>>> import numpy as np
>>> np.set_printoptions(precision=3, suppress=True, linewidth=100)
>>> def tidy(a):
...     return np.round(a, 3) + 0
... 
>>> K = np.load("out7.npy")
>>> print(K)
[[-0.697  2.831 -0.944]
 [ 2.831 -1.573 -0.809]
 [-0.944 -0.809 -3.73 ]]
>>> print(np.all(np.linalg.eigvalsh(K) > 0))
False
>>> x = np.array([4, 1, 3])
>>> rhs = K @ x
>>> print(tidy(rhs))
[ -2.789   7.324 -15.775]
>>> print(tidy(np.linalg.solve(K, K[:, 1])))
[0. 1. 0.]
>>> print(tidy(np.linalg.solve(K, rhs + K[:, 2])))
[4. 1. 4.]
>>> print(tidy(np.linalg.solve(K.T, K[2])))
[0. 0. 1.]
>>> out = np.array([[3, 3, 3], [0, 0, 2], [1, 3, 2]])
>>> print(np.linalg.matrix_rank(K @ out))
3
>>> print(tidy(np.einsum("ik,kj->ji", K, out)))
[[ -3.035   7.684  -6.562]
 [ -4.923   6.066 -14.022]
 [  1.683   3.729 -11.91 ]]
>>> print(tidy(np.einsum("ij->j", K)))
[ 1.19   0.449 -5.483]
>>> print(np.linalg.matrix_rank(np.vstack([K, out.T])))
3
>>> print(np.vstack([K, out.T]).shape)
(6, 3)
>>> w, vecs = np.linalg.eigh(K)
>>> x = np.array([-1, 0, -2])
>>> print(x @ K @ x)
-19.393
>>> print(tidy(np.abs(K).sum(axis=1).max()), tidy(np.abs(w).max()))
5.483 4.0
>>> print((np.sign(vecs[:, -1].round(6)) == np.sign(vecs[0, -1].round(6))).astype(int))
[1 1 0]
>>> E = np.load("layer14.npy")
>>> print(E)
[[ -1.1  -0.2   0.1   0.4   1.2  -0.1   1.5   1.   -9. ]
 [ -0.7   0.8   0.   -0.6   1.1   1.3  -0.7  -0.3  -1. ]
 [ -0.2   0.7   1.    0.8  -0.8   1.3  -0.4   0.  -23. ]
 [  1.5  -0.8  -0.8   1.2  -0.9  -1.1   1.2   0.1 -21. ]
 [  0.    0.9  -0.3   0.4  -0.6   0.3   0.    1.4  22. ]
 [  0.4   0.3  -1.   -0.9  -0.1   0.2  -0.1   0.6   1. ]
 [  0.5  -0.9   0.7   0.4  -0.6   0.6  -0.7  -1.2  -9. ]
 [  0.8   0.4   1.5   0.2  -0.3  -0.1  -0.2   0.3   1. ]
 [  0.6   0.2  -2.1   0.4   0.4  -0.7  -0.1  -2.4   1. ]
 [  1.7  -0.8  -0.8  -0.8   0.4   0.5  -0.6  -1.   11. ]
 [  0.    1.2  -1.2   1.    0.2   0.    0.5   0.5 -15. ]]
>>> out = np.c_[E[:, :8] @ np.array([[2, 3, -2, -2, -3, 2, -1, 2],
...     [3, 1, 3, -3, -1, 0, 1, 3],
...     [1, -3, -1, 0, 0, -2, 0, 0],
...     [-2, 3, 3, 0, -3, -3, 0, 0],
...     [-3, -3, -3, 2, 2, 2, 0, -1],
...     [1, 2, -3, -3, 2, 2, 2, 2],
...     [2, 3, 1, -3, 0, 0, -2, 1],
...     [2, -1, -3, -1, 2, 3, 1, -1]]), np.array([-4, -2, 2, 3, 1, 0, -3, 3, -1, 3, -3])]
>>> print(tidy(out))
[[ -2.2  -2.9  -2.1   0.    6.5   1.6  -1.3  -3.7  -4. ]
 [ -1.8  -5.6  -5.   -0.3   7.3   4.3   5.2   2.1  -2. ]
 [  4.    3.3   2.   -6.   -1.5  -3.8   4.3   4.7   2. ]
 [  1.6  13.7   5.9  -2.8 -11.1  -2.7  -6.8   0.4   3. ]
 [  6.5   4.    0.9  -6.2   0.1   3.    2.9   2.5   1. ]
 [  4.    1.6  -3.8  -2.8   2.6   7.5   1.1   1.5   0. ]
 [ -3.2   1.8  -0.3   2.   -4.2  -5.2   0.    0.6  -3. ]
 [  4.9  -1.3  -1.2  -2.8  -3.6  -1.9   0.1   2.4   3. ]
 [ -8.    9.   10.7   3.8  -8.6  -3.6  -4.    2.3  -1. ]
 [ -2.1   3.3  -7.7   1.1  -2.1   6.2  -1.3   2.    3. ]
 [  1.8   8.2   6.2  -5.2  -2.8   1.3   0.7   3.4  -3. ]]
>>> print(tidy(np.linalg.lstsq(E, out[:, 0])[0]))
[ 2.  3.  1. -2. -3.  1.  2.  2.  0.]
>>> print(np.linalg.matrix_rank(np.c_[E, out]))
10
>>> print(np.linalg.matrix_rank(out))
9
>>> t = np.radians(30)
>>> r_ = np.eye(9)
>>> r_[6, 6] = r_[3, 3] = np.cos(t)
>>> r_[6, 3], r_[3, 6] = -np.sin(t), np.sin(t)
>>> print(tidy(r_))
[[ 1.     0.     0.     0.     0.     0.     0.     0.     0.   ]
 [ 0.     1.     0.     0.     0.     0.     0.     0.     0.   ]
 [ 0.     0.     1.     0.     0.     0.     0.     0.     0.   ]
 [ 0.     0.     0.     0.866  0.     0.     0.5    0.     0.   ]
 [ 0.     0.     0.     0.     1.     0.     0.     0.     0.   ]
 [ 0.     0.     0.     0.     0.     1.     0.     0.     0.   ]
 [ 0.     0.     0.    -0.5    0.     0.     0.866  0.     0.   ]
 [ 0.     0.     0.     0.     0.     0.     0.     1.     0.   ]
 [ 0.     0.     0.     0.     0.     0.     0.     0.     1.   ]]
>>> out = E @ r_.T
>>> print(np.allclose(E @ E.T, out @ out.T))
True
>>> print(tidy(np.linalg.svd(E, compute_uv=False)), tidy(np.linalg.svd(out, compute_uv=False)))
[44.376  4.459  3.682  3.243  2.54   1.921  1.239  1.131  0.295] [44.376  4.459  3.682  3.243  2.54   1.921  1.239  1.131  0.295]
>>> print(tidy(np.abs(out - E).max(axis=0)))
[0.    0.    0.    0.696 0.    0.    0.761 0.    0.   ]
>>> print(np.allclose(np.linalg.norm(E, axis=1), np.linalg.norm(out, axis=1)))
True
>>> M = np.array([[0.0, -1.0, 0.0, -1.0, 0.0],
...     [-1.0, 0.0, 0.0, -1.0, 0.0],
...     [0.0, 0.0, 0.0, 0.0, -1.0],
...     [-1.0, -1.0, 0.0, 0.0, 0.0],
...     [0.0, 0.0, -1.0, 0.0, 0.0]])
>>> x = np.array([3, 3, 0, -3, -3])
>>> rhs = M @ x
>>> beta, lr = np.zeros(5), 1 / np.linalg.norm(M, 2) ** 2
>>> for i in range(60):
...     beta -= lr * M.T @ (M @ beta - rhs)
...     if i % 10 == 0: print(i, round(np.linalg.norm(M @ beta - rhs), 3))
... 
0 4.308
10 0.243
20 0.014
30 0.001
40 0.0
50 0.0
>>> print(tidy(np.linalg.cond(M)))
2.0
>>> print(np.einsum("ii->", M))
0.0
>>> print(tidy(np.linalg.det(M.T)))
2.0
>>> rng = np.random.default_rng(3746)
>>> out = M + rng.integers(-2, 3, (5, 1)) @ rng.integers(-2, 3, (1, 5))
>>> print(out)
[[-4.  1.  4.  1.  0.]
 [-3.  1.  2.  0.  0.]
 [ 4. -2. -4. -2. -1.]
 [ 3. -3. -4. -2.  0.]
 [-2.  1.  1.  1.  0.]]
>>> print(np.linalg.matrix_rank(out - M, tol=1e-8))
1
>>> print(np.abs(out - M).sum(axis=1))
[12.  6. 12. 12.  6.]
>>> print(out - M)
[[-4.  2.  4.  2.  0.]
 [-2.  1.  2.  1.  0.]
 [ 4. -2. -4. -2.  0.]
 [ 4. -2. -4. -2.  0.]
 [-2.  1.  2.  1.  0.]]
>>> feats = np.loadtxt("block2.csv", delimiter=",")
>>> print(tidy(feats))
[[  2.771   5.557   9.763   9.345   1.153  11.119  12.085  -6.407   0.232]
 [  0.714   2.608   2.463   3.114  -2.919   3.389  -5.837  -0.865   5.241]
 [ -3.654  -4.292 -17.054  13.294  14.758  -0.006   2.254  -5.671   2.182]
 [  2.93    4.39    6.494   3.064   2.422   6.965   5.783   0.011   7.362]
 [  2.524   1.08   -4.852   2.033  12.964   3.281   4.741   2.552  15.496]
 [ -6.179  -3.046   0.842  -1.559   7.713  -5.745  15.112  17.034  -7.637]
 [ -3.501  -1.595  -7.144  17.627  10.776   5.169  13.238  -9.298  -7.935]
 [  0.818   5.711  16.719   0.608  -9.026   5.932   5.325   3.805  -3.678]
 [ -4.535  -0.843   0.172   6.158  -2.234  -0.666   0.089   1.774  -7.922]
 [  0.233   2.711   4.54    0.751  -5.581   2.094  -7.283   1.939   4.142]
 [  3.517   6.736  14.146  -3.88  -12.89    5.145 -10.408   3.059   8.118]
 [  0.401   2.521   5.125  -5.365  -7.101  -0.993 -11.914   8.202   8.289]]
>>> print([round(float(x), 3) for x in np.linalg.svd(feats, compute_uv=False)[:3]])
[50.939, 34.022, 30.457]
>>> print(np.linalg.cond(feats) > 100)
True
>>> print(tidy(np.linalg.norm(feats, 2) / np.linalg.norm(feats)))
0.689
>>> print(np.linalg.matrix_rank(feats, rtol=0.1))
5
>>> W = np.array([[3, 2, 0, 3, 0],
...     [3, 0, 1, 1, 2],
...     [3, 0, 3, 1, 0],
...     [3, 1, 3, 3, 2],
...     [1, 1, 1, 2, 1],
...     [3, 2, 1, 1, 1],
...     [2, 3, 3, 3, 3],
...     [0, 2, 3, 3, 2],
...     [1, 3, 1, 2, 0]])
>>> beta = np.array([3, -3, 0, 3, -1])
>>> hid = np.maximum(feats @ W + beta, 0)
>>> print((hid > 0).astype(int))
[[1 1 1 1 1]
 [1 1 1 1 0]
 [0 1 0 1 1]
 [1 1 1 1 1]
 [1 1 1 1 1]
 [0 1 1 1 1]
 [1 1 1 1 1]
 [1 1 1 1 1]
 [0 0 1 0 1]
 [1 0 1 0 0]
 [1 0 1 0 0]
 [0 0 0 0 0]]
>>> print(tidy((hid > 0).mean(axis=0)))
[0.667 0.667 0.833 0.667 0.667]
>>> print(np.linalg.matrix_rank(hid))
5
>>> basis = np.array([[-3, 3, -2], [0, -2, -3], [1, 2, -1], [1, -3, 2], [-3, -2, -3]])
>>> print((hid @ basis).round(6).argmax(axis=1))
[1 1 0 1 0 0 1 1 1 1 1 0]
